$ python3 -q
>>> import numpy as np
>>> np.set_printoptions(precision=2, suppress=True, linewidth=200)
>>> def rd(a):
...     return np.round(a, 2) + 0
... 
>>> data = np.load("layer10.npy")
>>> data
array([[ 1,  1,  0,  2,  0,  2,  0,  0],
       [ 2,  1,  0,  2,  0,  4,  1,  3],
       [ 3,  3,  0,  2,  2,  6,  4,  4],
       [ 4,  4,  3,  5,  2,  8,  4,  4],
       [ 7,  5,  3,  8,  4, 11,  6,  6],
       [10,  7,  6, 11,  4, 14,  7,  7],
       [11,  7,  9, 14,  5, 16, 10, 10],
       [13,  7, 11, 14,  7, 19, 11, 12],
       [14,  8, 14, 17, 10, 21, 13, 13],
       [14,  9, 15, 20, 10, 24, 13, 15],
       [16,  9, 15, 21, 13, 24, 15, 18],
       [16,  9, 17, 23, 16, 27, 18, 19],
       [17, 10, 19, 25, 17, 29, 18, 21],
       [17, 10, 20, 28, 19, 31, 20, 24],
       [19, 12, 21, 31, 22, 34, 21, 27],
       [19, 12, 24, 34, 23, 36, 22, 29],
       [21, 14, 27, 37, 24, 37, 24, 31],
       [23, 14, 29, 38, 27, 40, 25, 34],
       [25, 16, 32, 38, 29, 43, 27, 35],
       [26, 18, 32, 40, 32, 44, 30, 37],
       [28, 18, 34, 43, 33, 46, 33, 39],
       [28, 18, 36, 45, 36, 47, 33, 41],
       [28, 21, 36, 46, 39, 49, 35, 42],
       [30, 22, 37, 49, 40, 51, 37, 44],
       [31, 24, 39, 50, 42, 52, 38, 45],
       [34, 25, 41, 50, 43, 53, 40, 47],
       [35, 26, 43, 50, 43, 56, 43, 48],
       [38, 28, 44, 53, 43, 57, 45, 48],
       [41, 30, 45, 55, 46, 60, 47, 50],
       [44, 30, 48, 57, 49, 60, 50, 52]])
>>> cent = data[[21, 28]].astype(float)
>>> for _ in range(6):
...     idx = np.linalg.norm(data[:, None] - cent, axis=-1).argmin(axis=1)
...     cent = np.array([data[idx == j].mean(axis=0) for j in range(2)])
... 
>>> idx
array([0, 0, 0, 0, 0, 0, 0, 0, 0, 0, 0, 0, 0, 0, 0, 1, 1, 1, 1, 1, 1, 1, 1, 1, 1, 1, 1, 1, 1, 1])
>>> np.bincount(idx)
array([15, 15])
>>> rd(cent[1] - cent[0])
array([19.13, 14.27, 26.27, 30.8 , 27.87, 30.73, 24.53, 29.27])
>>> A2 = data[0, 0] * data[1:] - np.outer(data[1:, 0], data[0])
>>> A2
array([[  0,  -1,   0,  -2,   0,   0,   1,   3],
       [  0,   0,   0,  -4,   2,   0,   4,   4],
       [  0,   0,   3,  -3,   2,   0,   4,   4],
       [  0,  -2,   3,  -6,   4,  -3,   6,   6],
       [  0,  -3,   6,  -9,   4,  -6,   7,   7],
       [  0,  -4,   9,  -8,   5,  -6,  10,  10],
       [  0,  -6,  11, -12,   7,  -7,  11,  12],
       [  0,  -6,  14, -11,  10,  -7,  13,  13],
       [  0,  -5,  15,  -8,  10,  -4,  13,  15],
       [  0,  -7,  15, -11,  13,  -8,  15,  18],
       [  0,  -7,  17,  -9,  16,  -5,  18,  19],
       [  0,  -7,  19,  -9,  17,  -5,  18,  21],
       [  0,  -7,  20,  -6,  19,  -3,  20,  24],
       [  0,  -7,  21,  -7,  22,  -4,  21,  27],
       [  0,  -7,  24,  -4,  23,  -2,  22,  29],
       [  0,  -7,  27,  -5,  24,  -5,  24,  31],
       [  0,  -9,  29,  -8,  27,  -6,  25,  34],
       [  0,  -9,  32, -12,  29,  -7,  27,  35],
       [  0,  -8,  32, -12,  32,  -8,  30,  37],
       [  0, -10,  34, -13,  33, -10,  33,  39],
       [  0, -10,  36, -11,  36,  -9,  33,  41],
       [  0,  -7,  36, -10,  39,  -7,  35,  42],
       [  0,  -8,  37, -11,  40,  -9,  37,  44],
       [  0,  -7,  39, -12,  42, -10,  38,  45],
       [  0,  -9,  41, -18,  43, -15,  40,  47],
       [  0,  -9,  43, -20,  43, -14,  43,  48],
       [  0, -10,  44, -23,  43, -19,  45,  48],
       [  0, -11,  45, -27,  46, -22,  47,  50],
       [  0, -14,  48, -31,  49, -28,  50,  52]])
>>> data[:, 0] / data[0, 0]
array([ 1.,  2.,  3.,  4.,  7., 10., 11., 13., 14., 14., 16., 16., 17., 17., 19., 19., 21., 23., 25., 26., 28., 28., 28., 30., 31., 34., 35., 38., 41., 44.])
>>> np.flatnonzero(~A2.round(6).any(axis=1))
array([], dtype=int64)
>>> d = np.linalg.norm(data[:, None] - data[None], axis=-1)
>>> np.linalg.matrix_rank(d ** 2)
np.int64(10)
>>> d.shape
(30, 30)
>>> rd(d[:5, :5])
array([[ 0.  ,  3.87,  7.75, 10.39, 16.31],
       [ 3.87,  0.  ,  4.8 ,  7.81, 13.6 ],
       [ 7.75,  4.8 ,  0.  ,  4.9 , 10.1 ],
       [10.39,  7.81,  4.9 ,  0.  ,  6.32],
       [16.31, 13.6 , 10.1 ,  6.32,  0.  ]])
>>> np.unravel_index(d.round(6).argmax(), d.shape)
(np.int64(0), np.int64(29))
>>> d.mean(axis=1).argmax()
np.int64(29)
>>> left, s, vt = np.linalg.svd(data)
>>> rd(s)
array([448.37,  19.45,  15.57,   6.81,   4.78,   4.08,   3.32,   3.04])
>>> np.argmax(s[:-1] / (s[1:] + 1e-6)) + 1
np.int64(1)
>>> A2 = left[:, :1] @ np.diag(s[:1]) @ vt[:1]
>>> rd(np.abs(data - A2).max())
np.float64(5.01)
>>> np.linalg.matrix_rank(data, rtol=0.05)
np.int64(1)
